$ ipython --no-banner

In [1]: import numpy as np

In [2]: import numpy.linalg as la

In [3]: np.set_printoptions(precision=3, suppress=True, linewidth=120, legacy="1.25")

In [4]: def rnd(a):
   ...:     return np.round(a, 3) + 0
   ...: 

In [5]: arr = np.array([[2, 0, 0, 1], [2, 2, 0, 1], [2, 0, 0, 1], [2, 0, 0, 1]])

In [6]: # row 2 repeats row 0

In [7]: Uu, sigma, vt = la.svd(arr)

In [8]: vecs = vt[:(sigma > 1e-8).sum()]

In [9]: rng = np.random.default_rng(341236)

In [10]: x0 = arr[1] + -3 * arr[0] + rng.integers(2) * np.eye(4)[2]

In [11]: print(x0)
[-4.  2.  1. -2.]

In [12]: print(rnd(vecs.T @ vecs))
[[0.8 0.  0.  0.4]
 [0.  1.  0.  0. ]
 [0.  0.  0.  0. ]
 [0.4 0.  0.  0.2]]

In [13]: print(la.matrix_rank(np.vstack([arr, x0])))
3

In [14]: z = rng.permutation(4)

In [15]: print(z)
[0 3 2 1]

In [16]: M2 = arr[z][:, z]

In [17]: print(np.trace(M2))
5

In [18]: print(np.diag(M2))
[2 1 0 2]

In [19]: print(M2)
[[2 1 0 0]
 [2 1 0 0]
 [2 1 0 0]
 [2 1 0 2]]

In [20]: rk = la.matrix_rank(M2)

In [21]: print(rk)
2

In [22]: ns = la.svd(M2)[2][rk:].T

In [23]: print([int(la.matrix_rank(M2[:i])) for i in range(1, len(M2) + 1)])
[1, 1, 1, 2]

In [24]: print(rnd(ns @ ns.T))
[[ 0.2 -0.4  0.   0. ]
 [-0.4  0.8  0.   0. ]
 [ 0.   0.   1.   0. ]
 [ 0.   0.   0.   0. ]]

In [25]: print([int(la.matrix_rank(M2[:, :j + 1])) for j in range(4)])
[1, 1, 1, 2]

In [26]: m1 = np.load("block2.npy")

In [27]: print(m1)
[[ 1 -2  4]
 [ 1 -1  1]
 [ 1  0  0]
 [ 1  1  1]]

In [28]: x0 = np.array([0, 3, 3])

In [29]: y = m1 @ x0

In [30]: print(rnd(la.pinv(m1) @ m1))
[[1. 0. 0.]
 [0. 1. 0.]
 [0. 0. 1.]]

In [31]: print(rnd(la.solve(m1.T @ m1, m1.T @ y)))
[0. 3. 3.]

In [32]: print(y)
[6 0 0 6]

In [33]: y = y + 0.3 * rng.normal(size=4)

In [34]: print(rnd(y))
[6.11  0.362 0.114 5.253]

In [35]: b, *_ = la.lstsq(m1, y)

In [36]: print(rnd(la.norm(y - m1 @ b)))
0.025

In [37]: print([round(float(la.norm(la.solve(m1.T @ m1 + lam * np.eye(3), m1.T @ y))), 2) for lam in (0, 1, 10, 100)])
[3.66, 2.49, 1.1, 0.27]

In [38]: print(b.round())
[0. 2. 3.]

In [39]: A = np.array([[0, 0, 1], [0, 1, 0], [1, 0, 0]])

In [40]: M2 = la.inv(A)

In [41]: print((np.abs(M2) > 1e-9).astype(int))
[[0 0 1]
 [0 1 0]
 [1 0 0]]

In [42]: print(np.allclose(M2, A.T))
True

In [43]: print(rnd(la.inv(M2)))
[[0. 0. 1.]
 [0. 1. 0.]
 [1. 0. 0.]]

In [44]: print(rnd(la.det(A) * M2))
[[ 0.  0. -1.]
 [ 0. -1.  0.]
 [-1.  0.  0.]]

In [45]: z = rng.permutation(3)

In [46]: print(z)
[0 1 2]

In [47]: M2 = A[z][:, z]

In [48]: print(np.trace(M2))
1

In [49]: print(rnd(np.sort(np.abs(la.eigvals(M2)))))
[1. 1. 1.]

In [50]: print(M2)
[[0 0 1]
 [0 1 0]
 [1 0 0]]

In [51]: print(np.allclose(M2, A))
True

In [52]: def softmax(z):
    ...:     e = np.exp(z - z.max(axis=-1, keepdims=True))
    ...:     return e / e.sum(axis=-1, keepdims=True)
    ...: 

In [53]: print(rnd(softmax(arr[0])))
[0.61  0.083 0.083 0.225]

In [54]: print(rnd(softmax(10 * arr[0])))
[1. 0. 0. 0.]

In [55]: print(rnd(softmax(arr).sum(axis=1)))
[1. 1. 1. 1.]

In [56]: S = arr @ arr.T / np.sqrt(4)

In [57]: print(rnd(softmax(S + np.triu(np.full(S.shape, -np.inf), 1))))
[[1.    0.    0.    0.   ]
 [0.119 0.881 0.    0.   ]
 [0.333 0.333 0.333 0.   ]
 [0.25  0.25  0.25  0.25 ]]

In [58]: print(softmax(S).round(6).argmax(axis=1))
[0 1 0 0]

In [59]: print(softmax(S)[0] @ arr)
[2.  0.5 0.  1. ]

In [60]: x0 = np.array([-1, 1, -2])

In [61]: h = np.maximum(A @ x0, 0)

In [62]: print(A.T @ h)
[0 1 0]

In [63]: print(A * (h > 1e-9)[:, None])
[[0 0 0]
 [0 1 0]
 [0 0 0]]

In [64]: print(h)
[0 1 0]

In [65]: x0 = np.array([1, 2, 1])

In [66]: print(A * x0)
[[0 0 1]
 [0 2 0]
 [1 0 0]]

In [67]: print((A @ x0).argmax())
1

In [68]: print(np.sign((A @ x0).round(6)))
[1 1 1]

In [69]: print(A @ (2 * x0))
[2 4 2]

In [70]: print(np.einsum("ij,j->i", A, x0))
[1 2 1]

In [71]: M2 = np.array([[-3, 1, -2, -2], [-3, -1, -1, -3], [-2, 3, -1, -3], [-2, 1, 3, 3]])

In [72]: mat = M2 - M2.T

In [73]: print(mat)
[[ 0  4  0  0]
 [-4  0 -4 -4]
 [ 0  4  0 -6]
 [ 0  4  6  0]]

In [74]: z = rng.permutation(4)

In [75]: print(z)
[3 1 2 0]

In [76]: M2 = mat[z][:, z]

In [77]: print(np.trace(M2))
0

In [78]: print(rnd(np.sort(np.abs(la.eigvals(M2)))))
[2.745 2.745 8.745 8.745]

In [79]: print(np.allclose(M2, mat))
False

In [80]: print(np.diag(M2))
[0 0 0 0]

In [81]: J = np.loadtxt("out12.csv", delimiter=",")

In [82]: print(J)
[[ 4.  4.  4.]
 [ 3.  3.  3.]
 [-4. -4. -4.]]

In [83]: u, v = J[1], J[2]

In [84]: print(u @ v)
-36.0

In [85]: pr = (u @ v) / (u @ u) * u

In [86]: print(rnd(la.norm(u + v) ** 2 + la.norm(u - v) ** 2))
150.0

In [87]: print(la.matrix_rank(np.outer(u, v)))
1

In [88]: Uu, sigma, vt = la.svd(J)

In [89]: print(np.argmax(sigma[:-1] / (sigma[1:] + 1e-6)) + 1)
1

In [90]: M2 = Uu[:, :1] @ np.diag(sigma[:1]) @ vt[:1]

In [91]: print(rnd(np.abs(J - M2).max()))
0.0

In [92]: print(rnd(la.norm(J - M2, 2)), rnd(sigma[1]))
0.0 0.0

In [93]: print(rnd(la.norm(J - M2) / la.norm(J)))
0.0

In [94]: print(la.matrix_rank(J, rtol=0.05))
1

In [95]: print(la.matrix_rank(M2))
1

In [96]: rk = la.matrix_rank(J)

In [97]: print(rk)
1

In [98]: ns = la.svd(J)[2][rk:].T

In [99]: print(la.matrix_rank(J.T @ J), la.matrix_rank(J @ J.T))
1 1

In [100]: print([int(la.matrix_rank(np.delete(J, i, axis=0))) for i in range(3)])
[1, 1, 1]

In [101]: print(np.unique(J.round(6), axis=0).shape)
(3, 3)

In [102]: K = np.load("case9.npy")

In [103]: print(K)
[[  0   0  -6 -12]
 [  0   0   0  -6]
 [ -7 -14   0   0]
 [  0  -7   0   0]]

In [104]: print(rnd(la.det(K.T)))
1764.0

In [105]: print(rnd(la.eigvals(K)))
[ 6.481 -6.481  6.481 -6.481]

In [106]: print(rnd(la.det(2 * K)), rnd(la.det(K)))
28224.0 1764.0

In [107]: print(np.einsum("ii->", K))
0
